>>> import numpy as np
>>> from numpy import linalg as LA
>>> np.set_printoptions(precision=3, suppress=True, linewidth=160)
>>> def tidy(a):
...     return np.round(a, 3) + 0
... 
>>> W2 = np.sign(np.array([[-2, 1, -5, 4], [4, -9, -7, 3], [8, 5, 4, -4], [6, 0, -8, -7]]))
>>> Y = (np.tril(W2, -1) + np.eye(4)) @ (np.triu(W2, 1) + np.eye(4))
>>> w = np.array([0, 1, 2, 0])
>>> M = np.rint(Y * w @ LA.inv(Y)) + 0
>>> print(M)
[[ 1.  4. -3. -2.]
 [ 2.  8. -6. -4.]
 [ 0.  4. -2. -2.]
 [ 3.  8. -7. -4.]]
>>> # looks like rank 2
>>> print(LA.matrix_rank(M, rtol=0.1))
1
>>> print(LA.cond(M) > 100)
True
>>> print(tidy(LA.norm(M, 2) / LA.norm(M)))
0.996
>>> print(M.ravel(order="F"))
[ 1.  2.  0.  3.  4.  8.  4.  8. -3. -6. -2. -7. -2. -4. -2. -4.]
>>> print(M.reshape(2, -1))
[[ 1.  4. -3. -2.  2.  8. -6. -4.]
 [ 0.  4. -2. -2.  3.  8. -7. -4.]]
>>> t3 = M.reshape(4, 2, -1)
>>> print(t3.transpose(1, 0, 2))
[[[ 1.  4.]
  [ 2.  8.]
  [ 0.  4.]
  [ 3.  8.]]

 [[-3. -2.]
  [-6. -4.]
  [-2. -2.]
  [-7. -4.]]]
>>> print(t3[:, 0])
[[1. 4.]
 [2. 8.]
 [0. 4.]
 [3. 8.]]
>>> J = np.load("out11.npy")
>>> print(J)
[[0 1 1]
 [0 1 0]
 [2 0 2]]
>>> print(tidy(LA.det(J)))
-2.0
>>> print(tidy(np.abs(LA.eigvals(J)).max()))
2.732
>>> print((J - J.T) / 2)
[[ 0.   0.5 -0.5]
 [-0.5  0.   0. ]
 [ 0.5  0.   0. ]]
>>> x = np.array([0, 8, 4])
>>> a = np.maximum(J @ x, 0)
>>> print(tidy(np.tanh(J @ x)))
[1. 1. 1.]
>>> w, evecs = LA.eig(J)
>>> print(tidy(w))
[-0.732  2.732  1.   ]
>>> print(tidy(np.sort(LA.eigvals(J.T))))
[-0.732  1.     2.732]
>>> print(tidy(np.sort(LA.eigvals(J @ J))))
[0.536 1.    7.464]
>>> rng = np.random.default_rng(92830)
>>> A = np.triu(rng.random((4, 4)) < 0.6, 1).astype(int)
>>> A = A + A.T
>>> print(A)
[[0 0 1 1]
 [0 0 0 1]
 [1 0 0 1]
 [1 1 1 0]]
>>> Y = A / LA.norm(A, axis=1, keepdims=True)
>>> C2 = Y @ Y.T
>>> print(tidy(C2[3]))
[0.408 0.    0.408 1.   ]
>>> print(np.degrees(np.arccos(np.clip(C2[3, 1], -1, 1))))
90.0
>>> print(tidy(C2))
[[1.    0.707 0.5   0.408]
 [0.707 1.    0.707 0.   ]
 [0.5   0.707 1.    0.408]
 [0.408 0.    0.408 1.   ]]
>>> print((np.abs(C2) > 0.9).astype(int))
[[1 0 0 0]
 [0 1 0 0]
 [0 0 1 0]
 [0 0 0 1]]
>>> print((C2 - 2 * np.eye(4)).round(6).argmax(axis=1))
[1 0 1 0]
>>> print(tidy(LA.norm(A[0] - A[2])))
1.414
>>> print(tidy(LA.norm(A, "nuc")))
4.962
>>> print(tidy(LA.norm(A, axis=0)))
[1.414 1.    1.414 1.732]
>>> print(tidy(LA.norm(A, 1)), tidy(LA.norm(A, np.inf)))
3.0 3.0
>>> feats = np.load("layer0.npy")
>>> print(feats)
[[14 13 14 11  9]
 [11 10 11  8  6]
 [12 11 12  9  7]
 [12 11 12  9  7]]
>>> rk = LA.matrix_rank(feats)
>>> print(rk)
2
>>> null = LA.svd(feats)[2][rk:].T
>>> print(LA.matrix_rank(feats.T @ feats), LA.matrix_rank(feats @ feats.T))
2 2
>>> print(np.allclose(feats @ null, 0))
True
>>> print(tidy(null @ null.T))
[[ 0.628 -0.277 -0.372 -0.085  0.106]
 [-0.277  0.766 -0.277 -0.149 -0.064]
 [-0.372 -0.277  0.628 -0.085  0.106]
 [-0.085 -0.149 -0.085  0.723 -0.404]
 [ 0.106 -0.064  0.106 -0.404  0.255]]
>>> print([int(LA.matrix_rank(np.delete(feats, i, axis=0))) for i in range(4)])
[2, 2, 2, 2]
>>> E = np.tril(np.array([[1, 2, 2, 3, 0],
...     [2, 2, 1, 0, 2],
...     [1, 1, 2, 2, 0],
...     [1, 3, 3, 3, 3],
...     [1, 3, 3, 2, 2]]), -1) + np.eye(5, dtype=int)
>>> print(E)
[[1 0 0 0 0]
 [2 1 0 0 0]
 [1 1 1 0 0]
 [1 3 3 1 0]
 [1 3 3 2 1]]
>>> # triangular: eigenvalues sit on the diagonal
>>> print(tidy(np.sort(LA.eigvals(E))))
[1. 1. 1. 1. 1.]
>>> print(LA.matrix_rank(E - E[0, 0] * np.eye(5)))
4
>>> print(E @ E)
[[ 1  0  0  0  0]
 [ 4  1  0  0  0]
 [ 4  2  1  0  0]
 [11  9  6  1  0]
 [13 15 12  4  1]]
